$ python -q
>>> import numpy as np
>>> np.set_printoptions(precision=2, suppress=True, linewidth=100, sign=" ")
>>> F = np.array([[0.0, 0.0, 0.0, 0.0, 0.0, -1.0, -2.0],
...     [0.0, 0.0, 0.0, 0.0, 0.0, 0.0, -1.0],
...     [0.0, 0.0, 0.0, 0.0, 0.0, -2.0, -2.0],
...     [0.0, 0.0, 0.0, 0.0, -2.0, 0.0, -2.0],
...     [0.0, 0.0, 0.0, -2.0, 0.0, 0.0, 0.0],
...     [-1.0, 0.0, -2.0, 0.0, 0.0, 0.0, 0.0],
...     [-2.0, -1.0, -2.0, -2.0, 0.0, 0.0, 0.0]])
>>> # symmetric
>>> np.linalg.matrix_rank(F, rtol=0.1)
np.int64(6)
>>> np.linalg.cond(F) > 100
np.True_
>>> print(np.argsort(-np.linalg.norm(F, axis=0).round(6), kind="stable")[:3])
[ 6  2  3]
>>> print(np.round(np.linalg.norm(F, 2) / np.linalg.norm(F), 2))
0.62
>>> U, sv, vt = np.linalg.svd(F)
>>> V = vt[:(sv > 1e-8).sum()]
>>> rng = np.random.default_rng(133)
>>> x0 = F[2] + 4 * F[5] + rng.integers(2) * np.eye(7)[2]
>>> print(x0)
[-4.  0. -7.  0.  0. -2. -2.]
>>> np.linalg.matrix_rank(np.vstack([F, x0]))
np.int64(7)
>>> np.diag(V.T @ V)
array([ 0.56,  0.56,  0.89,  1.  ,  1.  ,  1.  ,  1.  ])
>>> round(float(np.linalg.norm(x0 - V.T @ V @ x0)), 2)
0.33
>>> np.allclose(V.T @ V @ x0, x0)
False
>>> vals, V = np.linalg.eigh(F)
>>> x0 = np.array([2, -2, -1, 0, 1, 2, -2])
>>> np.abs(F).sum(axis=1).max(), np.round(np.abs(vals).max(), 2)
(np.float64(7.0), np.float64(4.14))
>>> np.linalg.eigvalsh(F[1:, 1:])
array([-3.56, -2.  , -0.56,  0.56,  2.  ,  3.56])
>>> (np.sign(V[:, -1].round(6)) == np.sign(V[0, -1].round(6))).astype(int)
array([ 1,  1,  1,  1,  0,  0,  0])
>>> W0 = np.loadtxt("run11.csv", delimiter=",")
>>> W0
array([[ 0.03, -0.03,  0.14, -0.08],
       [-0.03,  0.03, -0.14,  0.08],
       [ 0.14, -0.14,  0.69, -0.42],
       [-0.08,  0.08, -0.42,  0.25]])
>>> hat = np.triu(np.array([[6, -1, 6, -8], [7, 4, 0, -5], [6, -6, -2, 8], [-3, 1, 9, 8]]), 1) + np.eye(4)
>>> Y = hat @ W0 @ np.linalg.inv(hat)
>>> np.linalg.matrix_rank(Y)
np.int64(1)
>>> U, sv, vt = np.linalg.svd(W0)
>>> sv.round(2) + 0
array([ 1.,  0.,  0.,  0.])
>>> Y = U[:, :1] @ np.diag(sv[:1]) @ vt[:1]
>>> round(np.linalg.norm(W0 - Y, 2), 2), round(sv[1], 2)
(np.float64(0.0), np.float64(0.0))
>>> np.round(np.linalg.norm(W0 - Y) / np.linalg.norm(W0), 2)
np.float64(0.0)
>>> print(np.linalg.matrix_rank(W0, rtol=0.05))
1
>>> np.round(np.abs(W0 - Y).max(), 2)
np.float64(0.0)
>>> Y
array([[ 0.03, -0.03,  0.14, -0.08],
       [-0.03,  0.03, -0.14,  0.08],
       [ 0.14, -0.14,  0.69, -0.42],
       [-0.08,  0.08, -0.42,  0.25]])
>>> np.linalg.matrix_rank(Y)
np.int64(1)
>>> vals, V = np.linalg.eigh(W0)
>>> x0 = np.array([0, 2, -1, 2])
>>> round(float(x0 @ W0 @ x0 / (x0 @ x0)), 2), round(float(vals[0]), 2), np.round(vals[-1], 2)
(0.52, -0.0, np.float64(1.0))
>>> V * np.abs(vals) @ V.T
array([[ 0.03, -0.03,  0.14, -0.08],
       [-0.03,  0.03, -0.14,  0.08],
       [ 0.14, -0.14,  0.69, -0.42],
       [-0.08,  0.08, -0.42,  0.25]])
